In [1]: import numpy as np

In [2]: import numpy.linalg as la

In [3]: np.set_printoptions(precision=2, suppress=True, linewidth=160, floatmode="fixed")

In [4]: def rd(a):
   ...:     return np.round(a, 2) + 0
   ...: 

In [5]: feats = np.loadtxt("a.csv", delimiter=",")

In [6]: feats
Out[6]: 
array([[ 3.10,  0.34, -0.66,  2.28,  2.54,  0.02,  2.16, -0.07],
       [ 3.30, -0.07,  0.08,  1.73,  2.10,  0.28,  1.51,  0.16],
       [ 3.12, -0.33,  0.03,  2.19,  1.94, -0.06,  1.75,  0.02],
       [ 2.66,  0.05, -0.06,  2.44,  1.90, -0.12,  2.40,  0.32],
       [ 2.79, -0.26,  0.46,  2.14,  1.58, -0.63,  2.24,  0.24],
       [ 2.80, -0.42, -0.15,  2.60,  1.70,  0.26,  1.37,  0.26],
       [ 3.04,  0.16, -0.14,  2.06,  2.33,  0.31,  2.32,  0.12],
       [ 2.71,  1.02,  0.59,  1.53,  3.29,  2.94,  0.92,  0.79],
       [ 1.72,  1.07,  0.65,  0.92,  2.72,  2.69,  0.94,  0.94],
       [ 2.14,  1.34,  0.92,  0.56,  3.46,  3.25,  1.07,  1.25],
       [ 2.26,  1.16,  0.97,  0.99,  2.28,  3.32,  0.88,  1.20],
       [ 1.92,  1.78,  1.24,  1.53,  2.81,  3.38,  0.79,  0.83],
       [ 1.98,  1.27,  0.93,  1.37,  3.21,  2.81,  0.99,  0.69],
       [ 2.15,  0.42,  1.31,  1.10,  3.03,  3.57,  1.39,  1.01],
       [ 0.79,  1.88,  2.93,  2.31,  2.77,  1.99,  0.29,  1.89],
       [ 1.32,  1.71,  2.87,  1.32,  3.11,  1.95,  0.22,  1.54],
       [ 0.65,  1.67,  3.24,  1.73,  3.01,  2.42,  0.00,  2.08],
       [ 1.14,  2.14,  3.01,  2.40,  3.43,  2.03, -0.28,  2.39],
       [ 0.68,  1.62,  3.25,  1.71,  3.13,  1.95, -0.04,  2.15],
       [ 0.76,  1.84,  3.29,  1.47,  3.34,  1.75,  0.05,  2.18],
       [ 0.96,  1.90,  3.01,  2.18,  3.57,  1.91, -0.04,  2.05]])

In [7]: W2 = feats[[8, 10]].astype(float)

In [8]: for _ in range(4):
   ...:     labels = la.norm(feats[:, None] - W2, axis=-1).argmin(axis=1)
   ...:     W2 = np.array([feats[labels == j].mean(axis=0) for j in range(2)])
   ...: 

In [9]: labels
Out[9]: array([0, 0, 0, 0, 0, 0, 0, 1, 1, 1, 1, 1, 1, 1, 0, 0, 0, 0, 0, 0, 0])

In [10]: rd(W2[1] - W2[0])
Out[10]: array([ 0.19,  0.28, -0.57, -0.90,  0.37,  2.13,  0.00, -0.14])

In [11]: np.bincount(labels)
Out[11]: array([14,  7])

In [12]: K = np.load("test7.npy")

In [13]: rd(K)
Out[13]: 
array([[-3.09, -1.93, -1.93, -3.44, -3.44, -3.44, -4.96, -2.21],
       [-0.80, -0.30, -0.30, -0.65, -0.65, -0.65, -1.00, -0.06],
       [-0.73, -0.28, -0.28, -0.59, -0.59, -0.59, -0.90, -0.03],
       [-0.39, -0.19, -0.19, -0.31, -0.31, -0.31, -0.43,  0.04],
       [-0.26, -0.15, -0.15, -0.22, -0.22, -0.22, -0.28,  0.03],
       [-0.18, -0.12, -0.12, -0.16, -0.16, -0.16, -0.19,  0.02],
       [ 0.00,  0.00,  0.00,  0.00,  0.00,  0.00,  0.00,  0.00],
       [ 0.09,  0.10,  0.10,  0.10,  0.10,  0.10,  0.09,  0.01],
       [ 0.45,  0.82,  0.82,  0.66,  0.66,  0.66,  0.51,  0.27],
       [ 0.55,  1.05,  1.05,  0.84,  0.84,  0.84,  0.64,  0.39],
       [ 3.62,  9.41,  9.41,  7.66,  7.66,  7.66,  5.92,  6.34],
       [ 6.02, 15.75, 15.75, 13.07, 13.07, 13.07, 10.40, 11.44]])

In [14]: # columns 1 and 2 are equal

In [15]: r0, v = K[5], K[4]

In [16]: rd(r0 @ r0)
Out[16]: np.float64(0.17)

In [17]: rd(r0 @ v)
Out[17]: np.float64(0.24)

In [18]: pr = (r0 @ v) / (r0 @ r0) * r0

In [19]: la.matrix_rank(np.outer(r0, v))
Out[19]: np.int64(1)

In [20]: rd(la.norm(r0 + v) ** 2 + la.norm(r0 - v) ** 2)
Out[20]: np.float64(1.01)

In [21]: rd(v - pr)
Out[21]: array([-0.01,  0.02,  0.02,  0.00,  0.00,  0.00, -0.02,  0.00])

In [22]: Uu, sigma, Vh = la.svd(K)

In [23]: evecs = Vh[:(sigma > 1e-8).sum()]

In [24]: rng = np.random.default_rng(302697)

In [25]: vec = K[1] + -1 * K[5] + rng.integers(2) * np.eye(8)[1]

In [26]: rd(vec)
Out[26]: array([-0.61,  0.82, -0.18, -0.50, -0.50, -0.50, -0.81, -0.08])

In [27]: rd(evecs.T @ evecs)
Out[27]: 
array([[ 0.36, -0.02, -0.02,  0.13,  0.13,  0.13,  0.28, -0.32],
       [-0.02,  0.41,  0.41,  0.12,  0.12,  0.12, -0.17, -0.01],
       [-0.02,  0.41,  0.41,  0.12,  0.12,  0.12, -0.17, -0.01],
       [ 0.13,  0.12,  0.12,  0.15,  0.15,  0.15,  0.18,  0.07],
       [ 0.13,  0.12,  0.12,  0.15,  0.15,  0.15,  0.18,  0.07],
       [ 0.13,  0.12,  0.12,  0.15,  0.15,  0.15,  0.18,  0.07],
       [ 0.28, -0.17, -0.17,  0.18,  0.18,  0.18,  0.52,  0.14],
       [-0.32, -0.01, -0.01,  0.07,  0.07,  0.07,  0.14,  0.84]])

In [28]: Uu, sigma, Vh = la.svd(K)

In [29]: np.argmax(sigma[:-1] / (sigma[1:] + 1e-6)) + 1
Out[29]: np.int64(3)

In [30]: rd(sigma)
Out[30]: array([42.48,  4.17,  0.84,  0.00,  0.00,  0.00,  0.00,  0.00])

In [31]: A2 = Uu[:, :3] @ np.diag(sigma[:3]) @ Vh[:3]

In [32]: rd(A2)
Out[32]: 
array([[-3.09, -1.93, -1.93, -3.44, -3.44, -3.44, -4.96, -2.21],
       [-0.80, -0.30, -0.30, -0.65, -0.65, -0.65, -1.00, -0.06],
       [-0.73, -0.28, -0.28, -0.59, -0.59, -0.59, -0.90, -0.03],
       [-0.39, -0.19, -0.19, -0.31, -0.31, -0.31, -0.43,  0.04],
       [-0.26, -0.15, -0.15, -0.22, -0.22, -0.22, -0.28,  0.03],
       [-0.18, -0.12, -0.12, -0.16, -0.16, -0.16, -0.19,  0.02],
       [ 0.00,  0.00,  0.00,  0.00,  0.00,  0.00,  0.00,  0.00],
       [ 0.09,  0.10,  0.10,  0.10,  0.10,  0.10,  0.09,  0.01],
       [ 0.45,  0.82,  0.82,  0.66,  0.66,  0.66,  0.51,  0.27],
       [ 0.55,  1.05,  1.05,  0.84,  0.84,  0.84,  0.64,  0.39],
       [ 3.62,  9.41,  9.41,  7.66,  7.66,  7.66,  5.92,  6.34],
       [ 6.02, 15.75, 15.75, 13.07, 13.07, 13.07, 10.40, 11.44]])

In [33]: la.matrix_rank(K, rtol=0.05)
Out[33]: np.int64(2)

In [34]: rd(np.abs(K - A2).max())
Out[34]: np.float64(0.0)

In [35]: rd(la.norm(K - A2) / la.norm(K))
Out[35]: np.float64(0.0)

In [36]: F = np.load("m.npy")

In [37]: F
Out[37]: 
array([[-2.70, -1.00,  2.00,  2.00, -3.00],
       [ 2.00,  3.30,  2.00,  3.00, -1.00],
       [-1.00, -3.00,  3.30, -3.00, -1.00],
       [ 0.00,  2.00, -1.00,  0.30, -1.00],
       [-3.00, -1.00,  2.00,  2.00, -2.70]])

In [38]: W = np.array([[1, 0, -1], [2, 1, -2], [-2, 0, -2], [-2, -1, -2], [-2, -1, -2]])

In [39]: c = np.array([0, -1, 0])

In [40]: hid = np.maximum(F @ W + c, 0)

In [41]: (hid > 0).mean(axis=0)
Out[41]: array([0.40, 0.40, 0.60])

In [42]: la.matrix_rank(hid)
Out[42]: np.int64(3)

In [43]: W2 = np.array([[0, 5, 3], [-5, -5, 2], [0, -1, -1]])

In [44]: W @ W2
Out[44]: 
array([[ 0,  6,  4],
       [-5,  7, 10],
       [ 0, -8, -4],
       [ 5, -3, -6],
       [ 5, -3, -6]])

In [45]: q, evecs = la.qr(F[:, :4])[0], la.qr(F[:, 4:])[0]

In [46]: sigma = la.svd(q.T @ evecs, compute_uv=False)

In [47]: rd(la.norm(q @ q.T - evecs @ evecs.T, 2))
Out[47]: np.float64(1.0)

In [48]: (sigma > 0.9).sum()
Out[48]: np.int64(1)

In [49]: rd(np.degrees(np.arccos(sigma.clip(0, 1))))
Out[49]: array([5.64])

In [50]: rd(la.norm(F[2], 1)), rd(la.norm(F[2], np.inf))
Out[50]: (np.float64(11.3), np.float64(3.3))

In [51]: rd(la.norm(F[2] - F[1]))
Out[51]: np.float64(9.29)

In [52]: rd(la.norm(F) ** 2 / la.norm(F, 2) ** 2)
Out[52]: np.float64(2.02)

In [53]: rd(la.norm(F, axis=0))
Out[53]: array([4.61, 5.09, 4.89, 5.11, 4.39])

In [54]: vec = np.array([-6, 5, -5, -4, -9])

In [55]: rd(F @ vec)
Out[55]: array([20.20, -8.50, -4.50, 22.80, 19.30])

In [56]: rd(F @ np.ones(5))
Out[56]: array([-2.70,  9.30, -4.70,  0.30, -2.70])

In [57]: rd(F * vec)
Out[57]: 
array([[ 16.20,  -5.00, -10.00,  -8.00,  27.00],
       [-12.00,  16.50, -10.00, -12.00,   9.00],
       [  6.00, -15.00, -16.50,  12.00,   9.00],
       [  0.00,  10.00,   5.00,  -1.20,   9.00],
       [ 18.00,  -5.00, -10.00,  -8.00,  24.30]])

In [58]: A = np.load("block4.npy")

In [59]: A
Out[59]: 
array([[ 5,  6,  7,  8,  9, 10, 11, 12, 13, 14],
       [15, 16, 17, 18, 19, 20, 21, 22, 23, 24],
       [25, 26, 27, 28, 29, 30, 31, 32, 33, 34],
       [35, 36, 37, 38, 39, 40, 41, 42, 43, 44]])

In [60]: # rows and columns are dependent

In [61]: la.matrix_rank(A, rtol=0.1)
Out[61]: np.int64(1)

In [62]: J = np.loadtxt("x.csv", delimiter=",")

In [63]: J
Out[63]: 
array([[ 0.00,  0.00,  0.00, -1.00, -2.00],
       [ 0.00,  0.00,  0.00,  2.00,  0.00],
       [ 0.00,  0.00,  0.00,  2.00,  2.00],
       [ 1.00, -2.00, -2.00,  0.00, -3.00],
       [ 2.00,  0.00, -2.00,  3.00,  0.00]])

In [64]: W = np.array([[-8, 8, -1, 0],
    ...:     [-6, 3, -9, -8],
    ...:     [-3, 2, 0, 8],
    ...:     [7, 1, 8, 4],
    ...:     [5, 2, -1, 9]])

In [65]: c = np.array([2, 0, 2, 2])

In [66]: hid = np.maximum(J @ W + c, 0)

In [67]: la.matrix_rank(hid)
Out[67]: np.int64(4)

In [68]: hid
Out[68]: 
array([[ 0.00,  0.00,  0.00,  0.00],
       [16.00,  2.00, 18.00, 10.00],
       [26.00,  6.00, 16.00, 28.00],
       [ 0.00,  0.00, 22.00,  0.00],
       [13.00, 15.00, 24.00,  0.00]])

In [69]: (hid > 0).mean(axis=0)
Out[69]: array([0.60, 0.60, 0.80, 0.40])

In [70]: W2 = np.array([[1, -1, -3], [-3, -2, -2], [2, 0, 3], [-3, 0, 0]])

In [71]: (hid @ W2).round(6).argmax(axis=1)
Out[71]: array([0, 0, 1, 2, 0])

In [72]: hid @ W2
Out[72]: 
array([[  0.00,   0.00,   0.00],
       [ 16.00, -20.00,   2.00],
       [-44.00, -38.00, -42.00],
       [ 44.00,   0.00,  66.00],
       [ 16.00, -43.00,   3.00]])
